$ python -q
>>> import numpy as np
>>> np.set_printoptions(precision=3, suppress=True, linewidth=200, legacy="1.25")
>>> K = np.loadtxt("block5.csv", delimiter=",")
>>> print(K)
[[0.28 0.35 1.19]
 [0.28 0.35 1.19]
 [0.48 0.6  2.04]]
>>> # null space of dimension 2
>>> hat = np.triu(np.array([[0, -3, 7], [-5, -2, -3], [8, 8, 6]]), 1) + np.eye(3)
>>> B = hat @ K @ np.linalg.inv(hat)
>>> print(B)
[[  2.8   11.9   28.  ]
 [ -1.16  -4.93 -11.6 ]
 [  0.48   2.04   4.8 ]]
>>> Uu, sigma, Vt = np.linalg.svd(K)
>>> print(np.argmax(sigma[:-1] / (sigma[1:] + 1e-6)) + 1)
1
>>> B = Uu[:, :1] @ np.diag(sigma[:1]) @ Vt[:1]
>>> print(np.linalg.matrix_rank(K, rtol=0.05))
1
>>> M = np.load("mat.npy")
>>> print(M)
[[ 0.178 -0.1    0.139]
 [-0.985 -0.647 -0.97 ]
 [-0.894  0.664 -0.808]
 [-0.851 -0.711 -0.811]
 [-0.874 -0.3   -0.818]
 [-0.635 -1.    -0.8  ]
 [-0.493 -0.641 -0.478]
 [ 0.493  0.641  0.478]
 [ 0.422 -0.864  0.245]
 [-0.782 -0.876 -0.762]
 [-0.731  0.701 -0.598]
 [-0.814  0.67  -0.701]
 [-0.446  0.551 -0.327]
 [ 0.77   0.978  0.786]
 [-0.422 -0.994 -0.572]
 [ 0.929  0.998  0.935]]
>>> print(round(np.log10(np.linalg.cond(M))))
1
>>> print(np.abs(np.linalg.svd(M)[2][-1]))
[0.673 0.08  0.735]
>>> print(np.linalg.cond(M) > 100)
False
>>> rng = np.random.default_rng(67125)
>>> t = np.sort(rng.uniform(-2, 2, 25))
>>> E = np.c_[t, t ** 2, t ** 3] @ np.array([[3, 1, 0], [0, 3, 3], [3, 2, 2]])
>>> print(E)
[[-29.443  -5.815  -3.829]
 [-29.23   -5.744  -3.764]
 [-25.163  -4.437  -2.569]
 [-22.903  -3.746  -1.946]
 [-19.84   -2.856  -1.156]
 [-15.766  -1.776  -0.229]
 [-13.855  -1.321   0.145]
 [-11.743  -0.866   0.5  ]
 [ -9.123  -0.389   0.832]
 [ -8.524  -0.297   0.887]
 [ -0.416  -0.086   0.051]
 [ -0.238  -0.061   0.018]
 [ -0.183  -0.05    0.011]
 [ -0.145  -0.041   0.007]
 [  2.3     1.952   1.376]
 [  2.38    2.039   1.45 ]
 [  3.658   3.438   2.671]
 [  4.056   3.877   3.063]
 [  5.103   5.024   4.104]
 [ 10.269  10.533   9.245]
 [ 10.395  10.664   9.369]
 [ 11.53   11.84   10.485]
 [ 12.874  13.22   11.799]
 [ 24.354  24.596  22.752]
 [ 29.012  29.061  27.087]]
>>> B = E / np.linalg.norm(E, axis=1, keepdims=True)
>>> C2 = B @ B.T
>>> print(np.round(np.degrees(np.arccos(np.clip(C2[4, 10], -1, 1))), 3))
10.656
>>> print((C2 - 2 * np.eye(25)).round(6).argmax(axis=1))
[ 1  0  3  2  3  6  5  6  9  8 11 12 13 12 15 14 17 16 17 20 19 22 21 24 23]
>>> print(np.linalg.norm(B, axis=1))
[1. 1. 1. 1. 1. 1. 1. 1. 1. 1. 1. 1. 1. 1. 1. 1. 1. 1. 1. 1. 1. 1. 1. 1. 1.]
>>> print(np.abs(np.linalg.svd(E)[2][-1]))
[0.057 0.705 0.707]
>>> print(round(np.log10(np.linalg.cond(E))))
2
>>> print(np.argsort(-np.linalg.norm(E, axis=0).round(6), kind="stable")[:3])
[0 1 2]
>>> print(np.linalg.matrix_rank(E, rtol=0.1))
2
>>> lab = E[:, 2] > np.median(E[:, 2])
>>> u = E[lab].mean(axis=0) - E[~lab].mean(axis=0)
>>> print(np.argsort(-np.abs(u).round(6), kind="stable"))
[0 1 2]
>>> x = np.array([5, 3, 9])
>>> print((E @ x).argmax())
24
>>> print(np.linalg.norm(E @ x) <= np.linalg.norm(E, 2) * np.linalg.norm(x) + 1e-9)
True
>>> print(E @ np.eye(3)[2])
[-3.829 -3.764 -2.569 -1.946 -1.156 -0.229  0.145  0.5    0.832  0.887  0.051  0.018  0.011  0.007  1.376  1.45   2.671  3.063  4.104  9.245  9.369 10.485 11.799 22.752 27.087]
>>> Uu, sigma, Vt = np.linalg.svd(E)
>>> print(sigma)
[92.661 36.752  1.241]
>>> print(np.argmax(sigma[:-1] / (sigma[1:] + 1e-6)) + 1)
2
>>> B = Uu[:, :2] @ np.diag(sigma[:2]) @ Vt[:2]
>>> print(np.linalg.matrix_rank(B))
2
>>> print(round(np.linalg.norm(E - B) / np.linalg.norm(E), 3))
0.012
>>> print(round(np.linalg.norm(E - B, 2), 3), np.round(sigma[2], 3))
1.241 1.241
>>> X = np.load("a.npy")
>>> print(X)
[[ 4  4  0  2 -2  6]
 [ 4  4  0  2 -2  6]
 [ 0  0  0  0  0  0]
 [ 2  2  0  1 -1  3]
 [-2 -2  0 -1  1 -3]
 [ 6  6  0  3 -3  9]]
>>> print(np.trace(X))
19
>>> print(np.round(np.linalg.det(X), 3))
0.0
>>> print((X + X.T) / 2)
[[ 4.  4.  0.  2. -2.  6.]
 [ 4.  4.  0.  2. -2.  6.]
 [ 0.  0.  0.  0.  0.  0.]
 [ 2.  2.  0.  1. -1.  3.]
 [-2. -2.  0. -1.  1. -3.]
 [ 6.  6.  0.  3. -3.  9.]]
>>> print(X @ X)
[[ 76  76   0  38 -38 114]
 [ 76  76   0  38 -38 114]
 [  0   0   0   0   0   0]
 [ 38  38   0  19 -19  57]
 [-38 -38   0 -19  19 -57]
 [114 114   0  57 -57 171]]
>>> print(np.allclose(X @ X.T, X.T @ X))
True
>>> print(np.round(np.sort(np.abs(np.linalg.eigvals(X))), 3) + 0)
[ 0.  0.  0.  0.  0. 19.]
>>> print(np.allclose(X, X.T))
True
>>> ev, V = np.linalg.eigh(X)
>>> print(np.linalg.eigvalsh(X + -1 * np.eye(6)))
[-1. -1. -1. -1. -1. 18.]
>>> print(round(float(ev.sum()), 3), np.trace(X))
19.0 19
>>> print(np.unique(ev.round(6) + 0, return_counts=True)[1])
[5 1]
>>> print((ev > 1e-8).sum(), (ev < -1e-8).sum())
1 0
>>> print(np.round(np.linalg.svd(X, compute_uv=False), 3) + 0)
[19.  0.  0.  0.  0.  0.]
>>> print(np.round(V @ np.diag(ev) @ V.T, 3) + 0)
[[ 4.  4.  0.  2. -2.  6.]
 [ 4.  4.  0.  2. -2.  6.]
 [ 0.  0.  0.  0.  0.  0.]
 [ 2.  2.  0.  1. -1.  3.]
 [-2. -2.  0. -1.  1. -3.]
 [ 6.  6.  0.  3. -3.  9.]]
>>> print(ev.round(3) + 0)
[ 0.  0.  0.  0.  0. 19.]
>>> Z = np.array([[-0.3, 0.4, -0.8]])
>>> feats = np.array([[-3],
...     [2],
...     [2],
...     [2],
...     [2],
...     [-1],
...     [-2],
...     [3],
...     [-3],
...     [-1],
...     [0],
...     [0],
...     [0],
...     [-3],
...     [2],
...     [-1],
...     [2],
...     [2],
...     [-2],
...     [1],
...     [2],
...     [2],
...     [-1],
...     [-2],
...     [0],
...     [1],
...     [3],
...     [3],
...     [-3],
...     [0]]) @ Z + 0.02 * rng.normal(size=(30, 3))
>>> print(feats)
[[ 0.878 -1.201  2.394]
 [-0.569  0.78  -1.56 ]
 [-0.625  0.782 -1.617]
 [-0.558  0.81  -1.597]
 [-0.619  0.799 -1.588]
 [ 0.332 -0.356  0.81 ]
 [ 0.606 -0.805  1.608]
 [-0.892  1.172 -2.407]
 [ 0.916 -1.234  2.409]
 [ 0.294 -0.386  0.772]
 [ 0.02   0.007 -0.017]
 [ 0.004  0.018 -0.046]
 [-0.001 -0.002  0.001]
 [ 0.907 -1.223  2.382]
 [-0.629  0.757 -1.636]
 [ 0.298 -0.433  0.823]
 [-0.601  0.773 -1.641]
 [-0.649  0.751 -1.578]
 [ 0.568 -0.829  1.609]
 [-0.287  0.408 -0.812]
 [-0.623  0.81  -1.579]
 [-0.598  0.818 -1.601]
 [ 0.29  -0.402  0.812]
 [ 0.591 -0.827  1.597]
 [ 0.013  0.031 -0.029]
 [-0.291  0.451 -0.793]
 [-0.903  1.218 -2.409]
 [-0.904  1.185 -2.423]
 [ 0.921 -1.187  2.411]
 [ 0.009 -0.01  -0.021]]
>>> cen = (feats - feats.mean(axis=0)) / feats.std(axis=0)
>>> print(cen.std(axis=0))
[1. 1. 1.]
>>> c = np.linalg.lstsq(np.delete(cen, 2, axis=1), cen[:, 2])[0]
>>> print(np.round(1 - np.var(cen[:, 2] - np.delete(cen, 2, axis=1) @ c), 3))
1.0
>>> print(np.abs(c).argmax())
1
>>> print(c)
[ 0.469 -0.531]
>>> B = np.c_[feats[:, :2] @ np.array([[-4, 0], [4, 4]]), np.array([3, 4, 4, 3, 3, 0, 3, 1, 1, 0, 0, 5, 5, 1, 5, 0, 2, 3, 3, 5, 1, 0, 4, 4, 3, 5, 5, 0, 3, 2])]
>>> print(B)
[[-8.317 -4.806  3.   ]
 [ 5.398  3.121  4.   ]
 [ 5.629  3.13   4.   ]
 [ 5.471  3.24   3.   ]
 [ 5.671  3.194  3.   ]
 [-2.752 -1.425  0.   ]
 [-5.641 -3.218  3.   ]
 [ 8.257  4.687  1.   ]
 [-8.599 -4.937  1.   ]
 [-2.72  -1.543  0.   ]
 [-0.051  0.029  0.   ]
 [ 0.056  0.071  5.   ]
 [-0.004 -0.008  5.   ]
 [-8.523 -4.893  1.   ]
 [ 5.54   3.026  5.   ]
 [-2.925 -1.733  0.   ]
 [ 5.495  3.091  2.   ]
 [ 5.599  3.005  3.   ]
 [-5.588 -3.316  3.   ]
 [ 2.781  1.633  5.   ]
 [ 5.734  3.24   1.   ]
 [ 5.667  3.273  0.   ]
 [-2.767 -1.609  4.   ]
 [-5.673 -3.309  4.   ]
 [ 0.072  0.124  3.   ]
 [ 2.969  1.803  5.   ]
 [ 8.486  4.873  5.   ]
 [ 8.355  4.74   0.   ]
 [-8.435 -4.749  3.   ]
 [-0.075 -0.039  2.   ]]
>>> print(np.round(np.linalg.lstsq(feats, B[:, 0])[0], 3) + 0)
[-4.  4.  0.]
>>> print(np.round(np.linalg.norm(B - feats @ np.linalg.lstsq(feats, B)[0], axis=0), 3) + 0)
[ 0.     0.    16.769]
>>> print(np.linalg.norm(np.linalg.qr(feats)[0].T @ B, axis=0) ** 2 / ((B ** 2).sum(axis=0) + 1e-12))
[1.    1.    0.056]
>>> x = np.array([7, -6, 6])
>>> y = feats @ x
>>> c, lr = np.zeros(3), 1 / np.linalg.norm(feats, 2) ** 2
>>> for i in range(3):
...     c -= lr * feats.T @ (feats @ c - y)
...     if i % 1 == 0: print(i, round(np.linalg.norm(feats @ c - y), 3))
... 
0 0.453
1 0.453
2 0.453
>>> print(c)
[ 3.143 -4.173  8.361]
>>> print(np.round(np.linalg.cond(feats), 3))
110.543
